% ipython --no-banner

In [1]: import numpy as np

In [2]: from numpy import linalg as LA

In [3]: np.set_printoptions(suppress=True, linewidth=100)

In [4]: K = np.loadtxt("run8.csv", delimiter=",")

In [5]: print(K.round(2))
[[ 0.66 -0.34 -0.47 -0.47]
 [-0.34  0.66 -0.47 -0.47]
 [-0.47 -0.47  0.34 -0.66]
 [-0.47 -0.47 -0.66  0.34]]

In [6]: Q, evecs = LA.qr(K[:, :3])[0], LA.qr(K[:, 3:])[0]

In [7]: s = LA.svd(Q.T @ evecs, compute_uv=False)

In [8]: print(s.round(2) + 0)
[0.]

In [9]: evals, evecs = LA.eigh(K)

In [10]: x = np.array([2, 0, 3, 1])

In [11]: print(round(float(x @ K @ x / (x @ x)), 2), np.round(evals[0], 2), round(evals[-1], 2))
-0.39 -1.0 1.0

In [12]: print(round(float(np.abs(K).sum(axis=1).max()), 2), np.round(np.abs(evals).max(), 2))
1.95 1.0

In [13]: print(round(float(x @ K @ x), 2))
-5.51

In [14]: W0 = np.loadtxt("out18.csv", delimiter=",")

In [15]: print(W0)
[[0. 1. 0. 0. 0. 0. 0. 0.]
 [0. 0. 0. 0. 0. 0. 1. 0.]
 [1. 0. 0. 0. 0. 0. 0. 0.]
 [0. 0. 0. 1. 0. 0. 0. 0.]
 [0. 0. 0. 0. 0. 1. 0. 0.]
 [0. 0. 1. 0. 0. 0. 0. 0.]
 [0. 0. 0. 0. 0. 0. 0. 1.]
 [0. 0. 0. 0. 1. 0. 0. 0.]]

In [16]: # 2 groups of indices that never mix

In [17]: rng = np.random.default_rng(18409)

In [18]: lab = rng.permutation(8)

In [19]: out = W0[:, lab] * rng.choice([-1, 1], 8)

In [20]: print(out)
[[-0.  0. -0.  0. -0. -0. -1. -0.]
 [-0.  1. -0.  0. -0. -0. -0. -0.]
 [-0.  0. -0.  1. -0. -0. -0. -0.]
 [-0.  0. -0.  0. -0. -1. -0. -0.]
 [-0.  0. -0.  0. -0. -0. -0. -1.]
 [-0.  0. -1.  0. -0. -0. -0. -0.]
 [-0.  0. -0.  0. -1. -0. -0. -0.]
 [-1.  0. -0.  0. -0. -0. -0. -0.]]

In [21]: Uu, _, VT = LA.svd(W0.T @ out)

In [22]: print(lab)
[4 6 2 0 7 3 1 5]

In [23]: print(out[:, 3] @ out[:, 5])
0.0

In [24]: print(out @ out.T)
[[1. 0. 0. 0. 0. 0. 0. 0.]
 [0. 1. 0. 0. 0. 0. 0. 0.]
 [0. 0. 1. 0. 0. 0. 0. 0.]
 [0. 0. 0. 1. 0. 0. 0. 0.]
 [0. 0. 0. 0. 1. 0. 0. 0.]
 [0. 0. 0. 0. 0. 1. 0. 0.]
 [0. 0. 0. 0. 0. 0. 1. 0.]
 [0. 0. 0. 0. 0. 0. 0. 1.]]

In [25]: out = W0 / LA.norm(W0, axis=1, keepdims=True)

In [26]: cov = out @ out.T

In [27]: print(cov)
[[1. 0. 0. 0. 0. 0. 0. 0.]
 [0. 1. 0. 0. 0. 0. 0. 0.]
 [0. 0. 1. 0. 0. 0. 0. 0.]
 [0. 0. 0. 1. 0. 0. 0. 0.]
 [0. 0. 0. 0. 1. 0. 0. 0.]
 [0. 0. 0. 0. 0. 1. 0. 0.]
 [0. 0. 0. 0. 0. 0. 1. 0.]
 [0. 0. 0. 0. 0. 0. 0. 1.]]

In [28]: print(np.round(LA.norm(out, axis=1), 2))
[1. 1. 1. 1. 1. 1. 1. 1.]

In [29]: print(np.degrees(np.arccos(np.clip(cov[1, 6], -1, 1))))
90.0

In [30]: M = 0.5 ** np.abs(np.subtract.outer(np.arange(4), np.arange(4)))

In [31]: print(M.round(2))
[[1.   0.5  0.25 0.12]
 [0.5  1.   0.5  0.25]
 [0.25 0.5  1.   0.5 ]
 [0.12 0.25 0.5  1.  ]]

In [32]: P = np.triu(np.array([[-3, 2, 2, 2], [3, -1, -2, 0], [-1, -2, 3, 1], [2, 2, -2, 3]]), 1) + np.eye(4)

In [33]: out = P @ M @ LA.inv(P)

In [34]: print(np.round(P @ M - M @ P, 2))
[[ 1.75  1.5   3.    1.25]
 [-0.5  -2.   -1.   -2.5 ]
 [ 0.12 -0.25  1.   -0.5 ]
 [ 0.   -0.25  0.25 -0.75]]

In [35]: Q, r_ = LA.qr(M)

In [36]: print(np.round(Q.T @ Q, 2) + 0)
[[1. 0. 0. 0.]
 [0. 1. 0. 0.]
 [0. 0. 1. 0.]
 [0. 0. 0. 1.]]

In [37]: print(np.round(Q @ r_, 2))
[[1.   0.5  0.25 0.13]
 [0.5  1.   0.5  0.25]
 [0.25 0.5  1.   0.5 ]
 [0.12 0.25 0.5  1.  ]]

In [38]: print(Q.shape, r_.shape)
(4, 4) (4, 4)

In [39]: print(r_.round(2))
[[-1.15 -1.   -0.71 -0.43]
 [ 0.   -0.75 -0.73 -0.51]
 [ 0.    0.   -0.73 -0.66]
 [ 0.    0.    0.    0.67]]

In [40]: x = np.array([-1, -2, -3, 5])

In [41]: a = np.maximum(r_ @ x, 0)

In [42]: print(np.round(np.maximum(r_ @ (3 * x), 0), 2))
[ 9.31  3.43  0.   10.06]

In [43]: print(np.round(r_.T @ a, 2))
[-3.58 -3.97 -3.02  0.32]

In [44]: print(np.round(np.maximum(r_ @ x, 0) - np.maximum(-r_ @ x, 0), 2))
[ 3.1   1.14 -1.1   3.35]

In [45]: print(a.round(2))
[3.1  1.14 0.   3.35]

In [46]: mat = np.loadtxt("x.csv", delimiter=",")

In [47]: print(mat)
[[ 0.  0.  0.  0.  0. -1.  0.  0.  0.  0.  0.  0.  0.  0.]
 [ 0.  0.  0.  0.  0.  0.  0.  0.  0.  0.  0.  0.  0.  0.]
 [ 0.  0.  0.  0.  0.  0.  0.  0.  0.  0.  0.  0. -1.  0.]
 [ 0.  0.  0.  0.  0.  0.  0.  0.  0.  0.  0.  0.  0.  0.]
 [ 0.  0.  2.  0.  0.  0.  0.  0.  0.  0.  0.  0.  0.  0.]
 [ 0.  0.  0.  0.  0.  0.  3.  0.  0.  0.  0.  0.  0.  0.]
 [ 0.  0.  0.  0.  0.  0.  0.  0.  0.  0.  2.  0.  0.  0.]
 [ 0.  0.  0.  0.  0.  0.  0.  0.  0.  0.  0.  0.  0.  0.]
 [ 3.  0.  0.  0.  0.  0.  0.  0.  0.  0.  0.  0.  0.  0.]
 [ 0.  0.  0.  0.  0.  0.  0.  0.  0.  0.  0. -1.  0.  0.]
 [ 0.  1.  0.  0.  0.  0.  0.  0.  0.  0.  0.  0.  0.  0.]
 [ 0.  0.  0.  0.  0.  0.  0.  0. -2.  0.  0.  0.  0.  0.]
 [ 0.  0.  0.  0.  0.  0.  0.  0.  0.  0.  0.  0.  0.  0.]
 [ 0.  0.  0.  0.  0.  0.  0.  1.  0.  0.  0.  0.  0.  0.]]

In [48]: # column 4 repeats column 3

In [49]: print(np.flatnonzero(LA.matrix_power((W0 != 0) + (W0.T != 0) + np.eye(8), 8)[1]))
[0 1 2 4 5 6 7]

In [50]: print((LA.matrix_power((W0 != 0) + (W0.T != 0) + np.eye(8), 8) > 0).astype(int))
[[1 1 1 0 1 1 1 1]
 [1 1 1 0 1 1 1 1]
 [1 1 1 0 1 1 1 1]
 [0 0 0 1 0 0 0 0]
 [1 1 1 0 1 1 1 1]
 [1 1 1 0 1 1 1 1]
 [1 1 1 0 1 1 1 1]
 [1 1 1 0 1 1 1 1]]

In [51]: print(round(LA.det(W0), 2))
1.0

In [52]: print(np.round(LA.norm(mat, axis=0), 2))
[3. 1. 2. 0. 0. 1. 3. 1. 2. 0. 2. 1. 1. 0.]

In [53]: print(mat[:, 7] @ mat[:, 10])
0.0

In [54]: r = LA.matrix_rank(mat)

In [55]: print(r)
10

In [56]: N = LA.svd(mat)[2][r:].T

In [57]: print(N.shape)
(14, 4)

In [58]: print([int(LA.matrix_rank(mat[:, :j + 1])) for j in range(14)])
[1, 2, 3, 3, 3, 4, 5, 6, 7, 7, 8, 9, 10, 10]

In [59]: print(LA.matrix_rank(mat.T @ mat), LA.matrix_rank(mat @ mat.T))
10 10

In [60]: lab = rng.permutation(14)

In [61]: print(lab)
[ 4 11 10  8  1  9  7 13  2  0 12  6  3  5]

In [62]: out = mat[lab][:, lab]

In [63]: print(np.trace(out))
0.0

In [64]: print(round(LA.norm(mat, 2) / LA.norm(mat), 2))
0.51

In [65]: print([round(float(x), 2) for x in LA.svd(mat, compute_uv=False)[:3]])
[3.0, 3.0, 2.0]

In [66]: A = np.loadtxt("layer11.csv", delimiter=",")

In [67]: print(A)
[[ 1. -3.  0. -1.  1. -1.  0. -1.  3. -3.  1.  0.  2.]
 [-2. -2.  2. -2. -1.  3. -1.  0. -3. -2.  0.  2. -6.]
 [ 3. -3.  1.  1.  2.  2. -1.  1.  3. -2. -3. -1. -4.]
 [-1.  1.  3. -2. -1. -3. -1.  1. -3. -3. -2. -2.  6.]
 [-1.  1. -1.  1.  3.  3.  1.  3.  2.  0.  3.  3. -6.]
 [ 2.  3.  1.  3. -1.  3.  3. -3. -1. -2. -3.  2. -6.]
 [-2. -1.  0.  2. -2.  3.  3.  2.  0.  3.  2.  3. -6.]
 [ 3.  3. -3.  1.  2.  3.  3.  0. -3.  0. -1. -1. -6.]
 [-1.  3.  1. -2.  2.  0.  2.  0. -3.  1.  1.  2.  0.]
 [ 3.  1.  3.  1.  2.  0.  1.  1. -3. -1. -2. -2.  0.]
 [-2. -3. -3.  3.  2.  3. -3. -3. -3. -2. -1.  3. -6.]]

In [68]: x = np.array([3, 6, 7, 8, 9, 9, 5, 9, 9, 1, 3, 9, 3])

In [69]: a = np.maximum(A @ x, 0)

In [70]: print(A.T @ a)
[   46.   221.     6.   400.   432.   825.   533.   447.   127.    30.   225.   604. -1650.]

In [71]: print(np.maximum(A @ x, 0) - np.maximum(-A @ x, 0))
[  1. -36.  41. -60. 126.  41.  64.  17.  29.  24. -41.]

In [72]: print(np.flatnonzero(a > 1e-9))
[0 2 4 5 6 7 8 9]

In [73]: m1 = np.loadtxt("m.csv", delimiter=",")

In [74]: print(m1)
[[ 0.  0.  0.]
 [ 2. -2. -2.]
 [ 0.  0.  0.]
 [ 3. -1. -1.]
 [ 3. -1. -1.]
 [ 0.  0.  0.]
 [ 3. -1. -1.]
 [ 0.  0.  0.]
 [ 0.  0.  0.]
 [ 4. -3. -4.]
 [ 1. -2. -3.]
 [ 0.  0.  0.]
 [ 1. -2. -3.]
 [ 0.  0.  0.]
 [ 2. -2. -2.]
 [ 3. -1. -1.]
 [ 0.  0.  0.]
 [ 1. -2. -3.]
 [ 6. -5. -6.]
 [ 3. -4. -5.]
 [ 0.  0.  0.]
 [ 4. -3. -4.]
 [ 2. -2. -2.]
 [ 3. -4. -5.]
 [ 0.  0.  0.]
 [ 1. -2. -3.]
 [ 0.  0.  0.]
 [ 3. -4. -5.]
 [ 3. -1. -1.]
 [ 3. -4. -5.]
 [ 2. -2. -2.]
 [ 4. -3. -4.]
 [ 0.  0.  0.]
 [ 1. -2. -3.]
 [ 0.  0.  0.]
 [ 1. -2. -3.]
 [ 3. -1. -1.]
 [ 3. -1. -1.]
 [ 0.  0.  0.]
 [ 0.  0.  0.]
 [ 0.  0.  0.]
 [ 0.  0.  0.]
 [ 1. -2. -3.]
 [ 3. -1. -1.]
 [ 0.  0.  0.]
 [ 0.  0.  0.]]

In [75]: # rows 0 and 2 are equal

In [76]: x = np.array([8, 9, 3])

In [77]: rhs = m1 @ x

In [78]: print(np.round(LA.solve(m1.T @ m1, m1.T @ rhs), 2))
[8. 9. 3.]

In [79]: print(np.round(LA.lstsq(m1, rhs)[0], 2))
[8. 9. 3.]

In [80]: rhs = rhs + 0.02 * rng.normal(size=46)

In [81]: print(rhs.round(2) + 0)
[  0.02  -8.01  -0.02  11.99  12.     0.02  12.     0.02   0.    -7.03 -19.03  -0.01 -19.04  -0.02
  -7.98  12.01  -0.06 -19.   -14.98 -26.97  -0.01  -7.01  -7.99 -26.99   0.02 -18.97  -0.02 -27.
  12.   -26.99  -8.    -7.01   0.   -19.05   0.03 -19.    11.99  11.98   0.    -0.03   0.    -0.01
 -19.    12.03   0.     0.01]

In [82]: beta, *_ = LA.lstsq(m1, rhs)

In [83]: print(np.round(m1.T @ (rhs - m1 @ beta), 2) + 0)
[0. 0. 0.]

In [84]: print(np.round(LA.norm(rhs - m1 @ beta), 2))
0.12
